$ python -q
>>> import numpy as np
>>> np.set_printoptions(precision=1, suppress=True, linewidth=140)
>>> r0 = np.array([3, -2, 3, 0, 3, 3, -1, -1, 1])
>>> J = 4 * np.eye(9) + np.outer(r0, r0)
>>> J
array([[13., -6.,  9.,  0.,  9.,  9., -3., -3.,  3.],
       [-6.,  8., -6.,  0., -6., -6.,  2.,  2., -2.],
       [ 9., -6., 13.,  0.,  9.,  9., -3., -3.,  3.],
       [ 0.,  0.,  0.,  4.,  0.,  0.,  0.,  0.,  0.],
       [ 9., -6.,  9.,  0., 13.,  9., -3., -3.,  3.],
       [ 9., -6.,  9.,  0.,  9., 13., -3., -3.,  3.],
       [-3.,  2., -3.,  0., -3., -3.,  5.,  1., -1.],
       [-3.,  2., -3.,  0., -3., -3.,  1.,  5., -1.],
       [ 3., -2.,  3.,  0.,  3.,  3., -1., -1.,  5.]])
>>> x = np.array([0, 0, 3, 1, 2, 3, 2, 1, 1])
>>> target = J @ x
>>> coef, lr = np.zeros(9), 1 / np.linalg.norm(J, 2) ** 2
>>> for i in range(8):
...     coef -= lr * J.T @ (J @ coef - target)
...     if i % 2 == 0: print(i, round(np.linalg.norm(J @ coef - target), 1))
... 
0 16.7
2 16.5
4 16.2
6 16.0
>>> coef
array([ 1.4, -1. ,  1.6,  0.1,  1.6,  1.6, -0.4, -0.4,  0.5])
>>> x = np.array([1, -4, 9, -5, 7, 7, 6, -1, 1])
>>> target = J @ x
>>> target
array([ 232., -168.,  264.,  -20.,  256.,  256.,  -52.,  -80.,   80.])
>>> np.round(np.linalg.solve(J.T, J[2]), 1) + 0
array([0., 0., 1., 0., 0., 0., 0., 0., 0.])
>>> np.linalg.solve(J, target + J[:, 8])
array([ 1., -4.,  9., -5.,  7.,  7.,  6., -1.,  2.])
>>> np.linalg.solve(J, target)
array([ 1., -4.,  9., -5.,  7.,  7.,  6., -1.,  1.])
>>> np.abs(J).max()
np.float64(13.0)
>>> J.shape
(9, 9)
>>> J[:, 9]
Traceback (most recent call last):
  File "<python-input-18>", line 1, in <module>
    J[:, 9]
    ~^^^^^^
IndexError: index 9 is out of bounds for axis 1 with size 9
>>> J - J[0]
array([[  0.,   0.,   0.,   0.,   0.,   0.,   0.,   0.,   0.],
       [-19.,  14., -15.,   0., -15., -15.,   5.,   5.,  -5.],
       [ -4.,   0.,   4.,   0.,   0.,   0.,   0.,   0.,   0.],
       [-13.,   6.,  -9.,   4.,  -9.,  -9.,   3.,   3.,  -3.],
       [ -4.,   0.,   0.,   0.,   4.,   0.,   0.,   0.,   0.],
       [ -4.,   0.,   0.,   0.,   0.,   4.,   0.,   0.,   0.],
       [-16.,   8., -12.,   0., -12., -12.,   8.,   4.,  -4.],
       [-16.,   8., -12.,   0., -12., -12.,   4.,   8.,  -4.],
       [-10.,   4.,  -6.,   0.,  -6.,  -6.,   2.,   2.,   2.]])
>>> rng = np.random.default_rng(428)
>>> labels = rng.permutation(9)
>>> Y = J[:, labels] * rng.choice([-1, 1], 9)
>>> Y
array([[  3.,  13.,   9.,  -6.,  -9.,   3.,   9.,  -3.,   0.],
       [ -2.,  -6.,  -6.,   8.,   6.,  -2.,  -6.,   2.,   0.],
       [  3.,   9.,   9.,  -6.,  -9.,   3.,  13.,  -3.,   0.],
       [  0.,   0.,   0.,   0.,  -0.,  -0.,   0.,   0.,   4.],
       [  3.,   9.,   9.,  -6., -13.,   3.,   9.,  -3.,   0.],
       [  3.,   9.,  13.,  -6.,  -9.,   3.,   9.,  -3.,   0.],
       [ -1.,  -3.,  -3.,   2.,   3.,  -5.,  -3.,   1.,   0.],
       [ -1.,  -3.,  -3.,   2.,   3.,  -1.,  -3.,   5.,   0.],
       [  5.,   3.,   3.,  -2.,  -3.,   1.,   3.,  -1.,   0.]])
>>> left, _, vt = np.linalg.svd(J.T @ Y)
>>> np.round(left @ vt, 1) + 0
array([[ 0.,  1.,  0.,  0.,  0.,  0.,  0.,  0.,  0.],
       [ 0.,  0.,  0.,  1.,  0.,  0.,  0.,  0.,  0.],
       [ 0.,  0.,  0.,  0.,  0.,  0.,  1.,  0.,  0.],
       [ 0.,  0.,  0.,  0.,  0.,  0.,  0.,  0.,  1.],
       [ 0.,  0.,  0.,  0., -1.,  0.,  0.,  0.,  0.],
       [ 0.,  0.,  1.,  0.,  0.,  0.,  0.,  0.,  0.],
       [ 0.,  0.,  0.,  0.,  0., -1.,  0.,  0.,  0.],
       [ 0.,  0.,  0.,  0.,  0.,  0.,  0.,  1.,  0.],
       [ 1.,  0.,  0.,  0.,  0.,  0.,  0.,  0.,  0.]])
>>> np.round(np.linalg.lstsq(J, Y)[0], 1) + 0
array([[ 0.,  1.,  0.,  0.,  0.,  0.,  0.,  0.,  0.],
       [ 0.,  0.,  0.,  1.,  0.,  0.,  0.,  0.,  0.],
       [ 0.,  0.,  0.,  0.,  0.,  0.,  1.,  0.,  0.],
       [ 0.,  0.,  0.,  0.,  0.,  0.,  0.,  0.,  1.],
       [ 0.,  0.,  0.,  0., -1.,  0.,  0.,  0.,  0.],
       [ 0.,  0.,  1.,  0.,  0.,  0.,  0.,  0.,  0.],
       [ 0.,  0.,  0.,  0.,  0., -1.,  0.,  0.,  0.],
       [ 0.,  0.,  0.,  0.,  0.,  0.,  0.,  1.,  0.],
       [ 1.,  0.,  0.,  0.,  0.,  0.,  0.,  0.,  0.]])
>>> labels
array([8, 0, 5, 1, 4, 6, 2, 7, 3])
>>> M = np.load("w.npy")
>>> M
array([[ 2,  3,  4,  5,  6,  7,  8],
       [ 9, 10, 11, 12, 13, 14, 15],
       [16, 17, 18, 19, 20, 21, 22]])
>>> rk = np.linalg.matrix_rank(M)
>>> rk
np.int64(2)
>>> N = np.linalg.svd(M)[2][rk:].T
>>> [int(np.linalg.matrix_rank(M[:, :j + 1])) for j in range(7)]
[1, 2, 2, 2, 2, 2, 2]
>>> [int(np.linalg.matrix_rank(M[:i])) for i in range(1, len(M) + 1)]
[1, 2, 2]
>>> np.allclose(M @ N, 0)
True
>>> N.shape
(7, 5)
>>> left, s, vt = np.linalg.svd(M)
>>> vecs = vt[:(s > 1e-8).sum()]
>>> x = M[0] + 3 * M[1] + rng.integers(2) * np.eye(7)[3]
>>> x
array([29., 33., 37., 42., 45., 49., 53.])
>>> np.diag(vecs.T @ vecs)
array([0.5, 0.3, 0.2, 0.1, 0.2, 0.3, 0.5])
>>> round(np.linalg.norm(x - vecs.T @ vecs @ x), 1)
np.float64(0.9)
>>> x = np.array([1, -1, -1, -3, 3, -2, -1])
>>> (M @ x).argmax()
np.int64(0)
>>> np.einsum("ij,j->i", M, x)
array([-24, -52, -80])
>>> M @ (2 * x)
array([ -48, -104, -160])
>>> M @ np.eye(7)[3]
array([ 5., 12., 19.])
>>> np.linalg.norm(M @ x) <= np.linalg.norm(M, 2) * np.linalg.norm(x) + 1e-9
np.True_
>>> M * x
array([[  2,  -3,  -4, -15,  18, -14,  -8],
       [  9, -10, -11, -36,  39, -28, -15],
       [ 16, -17, -18, -57,  60, -42, -22]])
